% python3 -q
>>> import numpy as np
>>> np.set_printoptions(precision=3, suppress=True, linewidth=100, legacy="1.25")
>>> tidy = lambda a: np.round(a, 3) + 0
>>> J = np.load("arr.npy")
>>> J
array([[ -6.,   6.,  -3.,  -3.],
       [-12.,  12.,  -6.,  -6.],
       [-18.,  18.,  -9.,  -9.],
       [ 12., -12.,   6.,   6.]])
>>> x0 = np.array([2, -1, -2, -2])
>>> h = np.maximum(J @ x0, 0)
>>> np.maximum(J @ x0, 0) - np.maximum(-J @ x0, 0)
array([ -6., -12., -18.,  12.])
>>> tidy(np.tanh(J @ x0))
array([-1., -1., -1.,  1.])
>>> h
array([ 0.,  0.,  0., 12.])
>>> rk = np.linalg.matrix_rank(J)
>>> rk
1
>>> N = np.linalg.svd(J)[2][rk:].T
>>> [int(np.linalg.matrix_rank(J[:i])) for i in range(1, len(J) + 1)]
[1, 1, 1, 1]
>>> [int(np.linalg.matrix_rank(np.delete(J, i, axis=0))) for i in range(4)]
[1, 1, 1, 1]
>>> [int(np.linalg.matrix_rank(J[:, :j + 1])) for j in range(4)]
[1, 1, 1, 1]
>>> np.allclose(J @ N, 0)
True
>>> arr = np.load("out5.npy")
>>> arr
array([[ 0, -1, -1],
       [ 0,  0,  1],
       [ 0,  0,  0]])
>>> rk = np.linalg.matrix_rank(arr)
>>> rk
2
>>> N = np.linalg.svd(arr)[2][rk:].T
>>> np.allclose(arr @ N, 0)
True
>>> N.shape
(3, 1)
>>> N @ N.T
array([[1., 0., 0.],
       [0., 0., 0.],
       [0., 0., 0.]])
>>> [int(np.linalg.matrix_rank(arr[:i])) for i in range(1, len(arr) + 1)]
[1, 2, 2]
>>> [int(np.linalg.matrix_rank(arr[:, :j + 1])) for j in range(3)]
[0, 1, 2]
>>> arr @ N
array([[0.],
       [0.],
       [0.]])
>>> Uu, sig, VT = np.linalg.svd(arr)
>>> tidy(sig)
array([1.618, 0.618, 0.   ])
>>> Y = Uu[:, :2] @ np.diag(sig[:2]) @ VT[:2]
>>> tidy(np.linalg.norm(arr - Y) / np.linalg.norm(arr))
0.0
>>> tidy(np.abs(arr - Y).max())
0.0
>>> np.linalg.matrix_rank(Y)
2
